$ python -q
>>> import numpy as np
>>> np.set_printoptions(precision=1, suppress=True, linewidth=140)
>>> tidy = lambda a: np.round(a, 1) + 0
>>> M = np.loadtxt("case18.csv", delimiter=",")
>>> tidy(M)
array([[-0.5, -0.6, -0.4],
       [ 0.2,  0.3,  0.2],
       [-1.7, -2.2, -1.2],
       [ 0.1,  0.1,  0. ]])
>>> tidy(np.linalg.norm(M, 2) / np.linalg.norm(M))
np.float64(1.0)
>>> np.linalg.matrix_rank(M, rtol=0.1)
np.int64(1)
>>> [round(float(x), 1) for x in np.linalg.svd(M, compute_uv=False)[:3]]
[3.1, 0.0, 0.0]
>>> f = np.array([0, 0, 0])
>>> tidy(np.correlate(M[2], M[1], "full"))
array([-0.3, -0.8, -1.1, -0.8, -0.3])
>>> Uu, sigma, VT = np.linalg.svd(M)
>>> tidy(sigma)
array([3.1, 0. , 0. ])
>>> np.argmax(sigma[:-1] / (sigma[1:] + 1e-6)) + 1
np.int64(1)
>>> A2 = Uu[:, :1] @ np.diag(sigma[:1]) @ VT[:1]
>>> np.linalg.matrix_rank(M, rtol=0.05)
np.int64(1)
>>> tidy(np.abs(M - A2).max())
np.float64(0.0)
>>> np.linalg.matrix_rank(A2)
np.int64(1)
>>> rk = np.linalg.matrix_rank(M)
>>> rk
np.int64(1)
>>> null = np.linalg.svd(M)[2][rk:].T
>>> [int(np.linalg.matrix_rank(M[:i])) for i in range(1, len(M) + 1)]
[1, 1, 1, 1]
>>> tidy(null @ null.T)
array([[ 0.7, -0.4, -0.2],
       [-0.4,  0.5, -0.3],
       [-0.2, -0.3,  0.8]])
>>> [int(np.linalg.matrix_rank(np.delete(M, i, axis=0))) for i in range(4)]
[1, 1, 1, 1]
>>> def softmax(z):
...     e = np.exp(z - z.max(axis=-1, keepdims=True))
...     return e / e.sum(axis=-1, keepdims=True)
... 
>>> tidy(softmax(M[0]))
array([0.3, 0.3, 0.4])
>>> tidy(softmax(10 * M[0]))
array([0.2, 0. , 0.8])
>>> tidy(softmax(M[0] + 4))
array([0.3, 0.3, 0.4])
>>> scores = M @ M.T / np.sqrt(3)
>>> tidy(softmax(scores)[0] @ M)
array([-1. , -1.3, -0.7])
>>> tidy(softmax(scores))
array([[0.2, 0.1, 0.6, 0.1],
       [0.2, 0.3, 0.2, 0.3],
       [0. , 0. , 1. , 0. ],
       [0.2, 0.3, 0.2, 0.3]])
>>> softmax(scores).round(6).argmax(axis=1)
array([2, 1, 2, 1])
>>> W0 = np.load("layer11.npy")
>>> W0
array([[ 16, -32,  32,  12],
       [-32,  64, -64, -24],
       [ 32, -64,  64,  24],
       [ 12, -24,  24,   9]])
>>> # looks like rank 1
>>> np.argsort(-np.linalg.norm(W0, axis=0).round(6), kind="stable")[:3]
array([1, 2, 0])
>>> [round(float(x), 1) for x in np.linalg.svd(W0, compute_uv=False)[:3]]
[153.0, 0.0, 0.0]
>>> vec = np.array([0, 2, 0, 0])
>>> np.linalg.norm(W0 @ vec) <= np.linalg.norm(W0, 2) * np.linalg.norm(vec) + 1e-9
np.True_
>>> W0 @ vec
array([ -64,  128, -128,  -48])
>>> Uu, sigma, VT = np.linalg.svd(W0)
>>> np.argmax(sigma[:-1] / (sigma[1:] + 1e-6)) + 1
np.int64(1)
>>> tidy(sigma)
array([153.,   0.,   0.,   0.])
>>> A2 = Uu[:, :1] @ np.diag(sigma[:1]) @ VT[:1]
>>> np.linalg.matrix_rank(W0, rtol=0.05)
np.int64(1)
>>> tidy(np.abs(W0 - A2).max())
np.float64(0.0)
>>> rng = np.random.default_rng(10942)
>>> A2 = W0 + rng.integers(-2, 3, (4, 1)) @ rng.integers(-2, 3, (1, 4))
>>> A2
array([[ 16, -32,  32,  12],
       [-32,  68, -60, -24],
       [ 32, -62,  66,  24],
       [ 12, -24,  24,   9]])
>>> tidy(np.linalg.svd(A2 - W0, compute_uv=False))
array([6.3, 0. , 0. , 0. ])
>>> np.linalg.matrix_rank(A2 - W0, tol=1e-8)
np.int64(1)
>>> A2 - W0
array([[0, 0, 0, 0],
       [0, 4, 4, 0],
       [0, 2, 2, 0],
       [0, 0, 0, 0]])
>>> tidy(np.abs(np.linalg.eigvals(A2)).max())
np.float64(153.0)
>>> A2 @ A2
array([[ 2448, -4960,  4832,  1836],
       [-4896,  9944, -9640, -3672],
       [ 4896, -9908,  9676,  3672],
       [ 1836, -3720,  3624,  1377]])
>>> np.trace(A2)
np.int64(159)
>>> np.allclose(A2, A2.T)
False
>>> (A2 - A2.T) / 2
array([[ 0.,  0.,  0.,  0.],
       [ 0.,  0.,  1.,  0.],
       [ 0., -1.,  0.,  0.],
       [ 0.,  0.,  0.,  0.]])
>>> np.allclose(A2 @ A2.T, A2.T @ A2)
False
>>> E = np.loadtxt("arr.csv", delimiter=",")
>>> tidy(E)
array([[ 2.6, -3.2,  2. ],
       [ 2.6, -3.2,  2. ],
       [ 1.7, -1. ,  0.8],
       [ 1.4, -0.5,  0.5],
       [ 1.1, -0.1,  0.1],
       [ 0.9,  0.1, -0.1],
       [ 0. ,  0. ,  0. ],
       [ 0. ,  0.1,  0.5],
       [ 0.1,  0.3,  0.8],
       [ 0.3,  0.9,  1.6],
       [ 0.3,  0.9,  1.7],
       [ 0.4,  1.5,  2.2],
       [ 1.1,  4.7,  4.4],
       [ 1.4,  6.1,  5.2],
       [ 1.6,  7.4,  5.8],
       [ 1.9,  8.9,  6.5],
       [ 3.2, 17.5,  9.9]])
>>> cen = (E - E.mean(axis=0)) / E.std(axis=0)
>>> cen.std(axis=0)
array([1., 1., 1.])
>>> coef = np.linalg.lstsq(np.delete(cen, 1, axis=1), cen[:, 1])[0]
>>> tidy(coef)
array([-0.3,  1.1])
>>> np.abs(coef).argmax()
np.int64(1)
>>> tidy(1 - np.var(cen[:, 1] - np.delete(cen, 1, axis=1) @ coef))
np.float64(0.9)
>>> proj = E @ np.linalg.solve(E.T @ E, E.T)
>>> tidy(np.trace(proj))
np.float64(3.0)
>>> tidy(np.linalg.eigvalsh(proj))
array([0., 0., 0., 0., 0., 0., 0., 0., 0., 0., 0., 0., 0., 0., 1., 1., 1.])
>>> tidy(np.diag(proj))
array([0.4, 0.4, 0.2, 0.1, 0.1, 0.1, 0. , 0. , 0. , 0.1, 0.1, 0.1, 0.1, 0.2, 0.2, 0.2, 0.7])
>>> np.allclose(proj @ proj, proj)
True
>>> np.linalg.matrix_rank(np.eye(17) - proj)
np.int64(14)
>>> th = np.radians(72)
>>> Rm = np.eye(3)
>>> Rm[0, 0] = Rm[2, 2] = np.cos(th)
>>> Rm[0, 2], Rm[2, 0] = -np.sin(th), np.sin(th)
>>> tidy(Rm)
array([[ 0.3,  0. , -1. ],
       [ 0. ,  1. ,  0. ],
       [ 1. ,  0. ,  0.3]])
>>> A2 = M @ Rm.T
>>> tidy(A2)
array([[ 0.2, -0.6, -0.6],
       [-0.1,  0.3,  0.2],
       [ 0.6, -2.2, -2. ],
       [ 0. ,  0.1,  0.1]])
>>> np.allclose(M @ M.T, A2 @ A2.T)
True
>>> tidy(np.linalg.det(Rm)), tidy(np.trace(Rm))
(np.float64(1.0), np.float64(1.6))
>>> np.allclose(np.linalg.norm(M, axis=1), np.linalg.norm(A2, axis=1))
True
>>> tidy(np.linalg.svd(M, compute_uv=False)), tidy(np.linalg.svd(A2, compute_uv=False))
(array([3.1, 0. , 0. ]), array([3.1, 0. , 0. ]))
>>> lab = E[:, 1] > np.median(E[:, 1])
>>> f = E[lab].mean(axis=0) - E[~lab].mean(axis=0)
>>> tidy((((E - E.mean(axis=0)) @ f > 0) == lab).mean())
np.float64(0.8)
>>> np.argsort(-np.abs(f).round(6), kind="stable")
array([1, 2, 0])
>>> ((E - E.mean(axis=0)) @ f > 0).astype(int)
array([0, 0, 0, 0, 0, 0, 0, 0, 0, 0, 0, 0, 1, 1, 1, 1, 1])
>>> lab.astype(int)
array([0, 0, 0, 0, 0, 0, 0, 0, 0, 1, 1, 1, 1, 1, 1, 1, 1])
>>> f = np.array([-2, 2, 1, 2])
>>> A = np.array([np.roll(f, i) for i in range(4)])
>>> A
array([[-2,  2,  1,  2],
       [ 2, -2,  2,  1],
       [ 1,  2, -2,  2],
       [ 2,  1,  2, -2]])
>>> evals, vecs = np.linalg.eigh(A)
>>> vec = np.array([1, 2, 1, 1])
>>> tidy(np.linalg.eigvalsh(A[1:, 1:]))
array([-4.4, -3. ,  1.4])
>>> tidy(vecs * np.maximum(evals, 0) @ vecs.T)
array([[0.7, 0.8, 0.8, 0.8],
       [0.8, 0.8, 0.8, 0.8],
       [0.8, 0.8, 0.8, 0.8],
       [0.8, 0.8, 0.8, 0.8]])
>>> np.abs(A).sum(axis=1).max(), tidy(np.abs(evals).max())
(np.int64(7), np.float64(5.0))
>>> vec @ A @ vec
np.int64(16)
>>> tidy(vecs * np.abs(evals) @ vecs.T)
array([[ 3.5, -0.5,  0.5, -0.5],
       [-0.5,  3.5, -0.5,  0.5],
       [ 0.5, -0.5,  3.5, -0.5],
       [-0.5,  0.5, -0.5,  3.5]])
>>> q, Rm = np.linalg.qr(A)
>>> np.allclose(Rm.T @ Rm, A.T @ A)
True
>>> tidy(np.abs(np.diag(Rm)))
array([3.6, 3.4, 3.3, 3.3])
>>> tidy(q)
array([[-0.6,  0.4,  0.6,  0.4],
       [ 0.6, -0.4,  0.3,  0.7],
       [ 0.3,  0.7, -0.5,  0.4],
       [ 0.6,  0.5,  0.5, -0.4]])
>>> tidy(abs(Rm[0, 0])), tidy(np.linalg.norm(A[:, 0]))
(np.float64(3.6), np.float64(3.6))
>>> np.trace(q @ q.T)
np.float64(4.0)
>>> th = np.radians(135)
>>> Rm = np.eye(4)
>>> Rm[2, 2] = Rm[3, 3] = np.cos(th)
>>> Rm[2, 3], Rm[3, 2] = -np.sin(th), np.sin(th)
>>> tidy(Rm)
array([[ 1. ,  0. ,  0. ,  0. ],
       [ 0. ,  1. ,  0. ,  0. ],
       [ 0. ,  0. , -0.7, -0.7],
       [ 0. ,  0. ,  0.7, -0.7]])
>>> A2 = A @ Rm.T
>>> np.allclose(np.linalg.norm(A, axis=1), np.linalg.norm(A2, axis=1))
True
>>> tidy(np.abs(A2 - A).max(axis=0))
array([0. , 0. , 4.1, 4.8])
>>> tidy(A2)
array([[-2. ,  2. , -2.1, -0.7],
       [ 2. , -2. , -2.1,  0.7],
       [ 1. ,  2. ,  0. , -2.8],
       [ 2. ,  1. ,  0. ,  2.8]])
>>> data = np.array([[-9, -3, 7], [-2, -9, 5], [-2, -9, 5]])
>>> Uu, sigma, VT = np.linalg.svd(data)
>>> vecs = VT[:(sigma > 1e-8).sum()]
>>> vec = data[2] + 4 * data[0] + rng.integers(2) * np.eye(3)[1]
>>> vec
array([-38., -21.,  33.])
>>> np.linalg.matrix_rank(np.vstack([data, vec]))
np.int64(2)
>>> tidy(np.linalg.norm(vec - vecs.T @ vecs @ vec))
np.float64(0.0)
>>> tidy(np.diag(vecs.T @ vecs))
array([0.7, 0.9, 0.4])
>>> proj = np.triu(np.array([[6, 9, 5], [-3, -3, -4], [-9, -4, -9]]), 1) + np.eye(3)
>>> A2 = proj @ data @ np.linalg.inv(proj)
>>> proj @ data - data @ proj
array([[-28., -45., 103.],
       [  8.,  54., -46.],
       [  0.,  18., -26.]])
>>> np.linalg.matrix_rank(A2)
np.int64(2)
>>> tidy(np.poly(A2))
array([ 1., 13., 44.,  0.])
>>> A2 = np.array([[-1, 2, -1], [0, -9, -2], [6, -2, 9]])
>>> np.linalg.matrix_rank(data @ A2)
np.int64(2)
>>> np.vstack([data, A2.T]).shape
(6, 3)
>>> tidy(softmax(data).sum(axis=1))
array([1., 1., 1.])
>>> tidy(softmax(10 * data[2]))
array([0., 0., 1.])
>>> scores = data @ data.T / np.sqrt(3)
>>> tidy(softmax(scores)[2] @ data)
array([-2., -9.,  5.])
>>> softmax(scores).round(6).argmax(axis=1)
array([0, 1, 1])
>>> tidy(softmax(scores))
array([[1. , 0. , 0. ],
       [0. , 0.5, 0.5],
       [0. , 0.5, 0.5]])
>>> mat = (rng.random((3, 3)) < 0.3) + np.eye(3)
>>> mat /= mat.sum(axis=1, keepdims=True)
>>> tidy(mat)
array([[0.7, 0.3, 0. ],
       [0. , 1. , 0. ],
       [0. , 0. , 1. ]])
>>> tidy(np.sort(np.linalg.eigvals(mat)))
array([0.7, 1. , 1. ])
>>> tidy(np.prod(np.diag(mat))), tidy(np.linalg.det(mat))
(np.float64(0.7), np.float64(0.7))
>>> tidy(np.linalg.matrix_power(mat - np.diag(np.diag(mat)), 3))
array([[0., 0., 0.],
       [0., 0., 0.],
       [0., 0., 0.]])
>>> tidy(mat @ mat)
array([[0.4, 0.6, 0. ],
       [0. , 1. , 0. ],
       [0. , 0. , 1. ]])
>>> X = np.load("data.npy")
>>> X
array([[ 8, -4,  6],
       [-4,  2, -3],
       [ 6, -3,  5]])
>>> # equal to its transpose
>>> vec = np.array([-1, 2, 2])
>>> np.sign((X @ vec).round(6))
array([-1,  1, -1])
>>> X @ (2 * vec)
array([-8,  4, -4])
>>> (X * vec).sum(axis=1)
array([-4,  2, -2])
>>> (X @ vec).argmax()
np.int64(1)
>>> np.linalg.norm(X @ vec) <= np.linalg.norm(X, 2) * np.linalg.norm(vec) + 1e-9
np.True_
>>> np.einsum("ij,j->i", X, vec)
array([-4,  2, -2])
>>> X @ vec
array([-4,  2, -2])
>>> X @ np.eye(3)[1]
array([-4.,  2., -3.])
>>> Uu, sigma, VT = np.linalg.svd(X)
>>> tidy(sigma)
array([14.7,  0.3,  0. ])
>>> A2 = Uu[:, :2] @ np.diag(sigma[:2]) @ VT[:2]
>>> tidy(np.linalg.norm(X - A2, 2)), tidy(sigma[2])
(np.float64(0.0), np.float64(0.0))
>>> tidy(np.abs(X - A2).max())
np.float64(0.0)
>>> np.linalg.matrix_rank(X, rtol=0.05)
np.int64(1)
>>> np.linalg.matrix_rank(A2)
np.int64(2)
>>> proj = np.triu(np.array([[2, 0, -2], [1, 0, -1], [2, -1, -2]]), 1) + np.eye(3)
>>> A2 = proj @ X @ np.linalg.inv(proj)
>>> tidy(np.linalg.det(A2))
np.float64(0.0)
>>> np.trace(A2), np.trace(X)
(np.float64(15.0), np.int64(15))
>>> A2
array([[ -4.,   2., -10.],
       [-10.,   5., -23.],
       [  6.,  -3.,  14.]])
>>> Uu, sigma, VT = np.linalg.svd(X)
>>> vecs = VT[:(sigma > 1e-8).sum()]
>>> vec = X[0] + 2 * X[2] + rng.integers(2) * np.eye(3)[1]
>>> vec
array([ 20., -10.,  16.])
>>> np.allclose(vecs.T @ vecs @ vec, vec)
True
>>> J = np.load("test10.npy")
>>> tidy(J)
array([[-0.4,  0.4,  0.2],
       [ 0.4, -0.7,  0.2],
       [ 0.2,  0.2, -0.9]])
>>> # symmetric, so the eigenvalues are real
>>> Uu, sigma, VT = np.linalg.svd(J)
>>> tidy(sigma)
array([1., 1., 0.])
>>> A2 = Uu[:, :2] @ np.diag(sigma[:2]) @ VT[:2]
>>> np.linalg.matrix_rank(A2)
np.int64(2)
>>> tidy(np.linalg.norm(J - A2, 2)), tidy(sigma[2])
(np.float64(0.0), np.float64(0.0))
>>> tidy(np.abs(J - A2).max())
np.float64(0.0)
